$ python3 -q
>>> import numpy as np
>>> import numpy.linalg as la
>>> np.set_printoptions(precision=3, suppress=True, linewidth=120)
>>> def rd(a):
...     return np.round(a, 3) + 0
... 
>>> K = np.vander(np.arange(4) - 2, 4, increasing=True)
>>> print(K)
[[ 1 -2  4 -8]
 [ 1 -1  1 -1]
 [ 1  0  0  0]
 [ 1  1  1  1]]
>>> O, V = la.qr(K[:, :2])[0], la.qr(K[:, 2:])[0]
>>> s = la.svd(O.T @ V, compute_uv=False)
>>> print(rd(np.degrees(np.arccos(s.clip(0, 1)))))
[21.968 34.063]
>>> print((s > 0.9).sum())
1
>>> U, s, vt = la.svd(K, full_matrices=False)
>>> print(rd(U.T @ K @ vt.T))
[[9.38  0.    0.    0.   ]
 [0.    2.114 0.    0.   ]
 [0.    0.    1.117 0.   ]
 [0.    0.    0.    0.542]]
>>> print(rd(np.abs(vt[0])))
[0.119 0.234 0.432 0.863]
>>> print(rd(vt @ vt.T))
[[1. 0. 0. 0.]
 [0. 1. 0. 0.]
 [0. 0. 1. 0.]
 [0. 0. 0. 1.]]
>>> print(rd(s / s[0]))
[1.    0.225 0.119 0.058]
>>> u = np.array([3, 1, 1, 0])
>>> out = K + np.outer(u, np.eye(4)[0])
>>> print(rd(la.det(out) / la.det(K)), rd(1 + la.solve(K, u)[0]))
2.0 2.0
>>> print(la.matrix_rank(la.inv(out) - la.inv(K), tol=1e-8))
1
>>> out = la.inv(K)
>>> print(rd(la.cond(K)))
17.318
>>> print(rd(K @ out))
[[1. 0. 0. 0.]
 [0. 1. 0. 0.]
 [0. 0. 1. 0.]
 [0. 0. 0. 1.]]
>>> print(np.allclose(out, K.T))
False
>>> print(rd(la.inv(out)))
[[ 1. -2.  4. -8.]
 [ 1. -1.  1. -1.]
 [ 1.  0.  0.  0.]
 [ 1.  1.  1.  1.]]
>>> print(rd(out))
[[ 0.     0.     1.     0.   ]
 [ 0.167 -1.     0.5    0.333]
 [ 0.     0.5   -1.     0.5  ]
 [-0.167  0.5   -0.5    0.167]]
>>> print(rd(la.det(K) * la.det(out)))
1.0
>>> print(rd(la.det(K) * out))
[[  0.   0.  12.   0.]
 [  2. -12.   6.   4.]
 [  0.   6. -12.   6.]
 [ -2.   6.  -6.   2.]]
>>> data = np.load("test18.npy")
>>> print(data)
[[-0.121  0.034 -0.107]
 [ 1.323 -1.154  1.062]
 [ 0.504 -0.613 -0.91 ]
 [-2.063  0.744 -4.276]
 [ 3.413 -1.871  5.69 ]
 [-3.373  1.713 -6.213]
 [-0.555  0.843  0.908]
 [ 4.639 -2.38   7.908]
 [-2.85   1.474 -3.443]
 [-4.531  2.401 -7.769]
 [ 0.446 -0.795 -1.129]
 [-4.528  2.48  -7.946]
 [-1.414  0.767 -1.747]
 [ 2.389 -1.333  3.881]
 [-2.038  0.808 -4.494]
 [ 3.803 -1.871  5.676]
 [-3.389  1.637 -6.033]
 [ 1.148 -0.429  1.921]
 [ 3.52  -1.939  5.515]
 [ 0.08  -0.053 -0.143]
 [ 2.631 -1.619  3.384]
 [-1.195  0.935 -1.807]]
>>> d = la.norm(data[:, None] - data[None], axis=-1)
>>> print(np.flatnonzero(d[14] < d.mean() / 2))
[ 3  5  8 12 14 16 21]
>>> print(la.matrix_rank(d ** 2))
5
>>> print(rd(d[:5, :5]))
[[ 0.     2.205  1.206  4.654  7.051]
 [ 2.205  0.     2.203  6.6    5.128]
 [ 1.206  2.203  0.     4.445  7.322]
 [ 4.654  6.6    4.445  0.    11.668]
 [ 7.051  5.128  7.322 11.668  0.   ]]
>>> print(d.shape)
(22, 22)
>>> print(d[14].round(6).argsort(kind="stable")[:4])
[14  3  8 16]
>>> G = np.cov(data, rowvar=False)
>>> print(rd(np.polyfit(data[:, 1], data[:, 0], 1)))
[-1.831 -0.117]
>>> print(rd(la.eigvalsh(G)[::-1]))
[30.533  0.358  0.011]
>>> print(np.argwhere(np.triu(np.abs(np.corrcoef(data.T)) > 0.8, 1)))
[[0 1]
 [0 2]
 [1 2]]
>>> out = data / np.sqrt((data ** 2).mean(axis=1, keepdims=True))
>>> print(la.matrix_rank(data - data.mean(axis=1, keepdims=True)))
2
>>> print(rd(la.norm(out, axis=1)))
[1.732 1.732 1.732 1.732 1.732 1.732 1.732 1.732 1.732 1.732 1.732 1.732 1.732 1.732 1.732 1.732 1.732 1.732 1.732
 1.732 1.732 1.732]
>>> out = np.array([[0, -2], [0, 2], [1, -2]])
>>> W2 = np.array([[0, 3, 1, 0], [0, 2, 2, 0]])
>>> rng = np.random.default_rng(901)
>>> E = out @ W2 + 0.1 * rng.normal(size=(3, 4))
>>> print(rd(E))
[[-0.091 -4.077 -4.043  0.14 ]
 [ 0.08   4.087  4.067  0.016]
 [-0.083 -0.996 -3.057  0.079]]
>>> U, s, vt = la.svd(E)
>>> print(np.argmax(s[:-1] / (s[1:] + 1e-6)) + 1)
2
>>> print(rd(s))
[8.641 1.382 0.111]
>>> out = U[:, :2] @ np.diag(s[:2]) @ vt[:2]
>>> print(la.matrix_rank(E, rtol=0.05))
2
>>> print(rd(la.norm(E - out, 2)), rd(s[2]))
0.111 0.111
>>> print(rd(np.abs(E - out).max()))
0.078
>>> print(rd(out))
[[-0.086 -4.075 -4.046  0.062]
 [ 0.086  4.088  4.064 -0.062]
 [-0.083 -0.996 -3.057  0.079]]
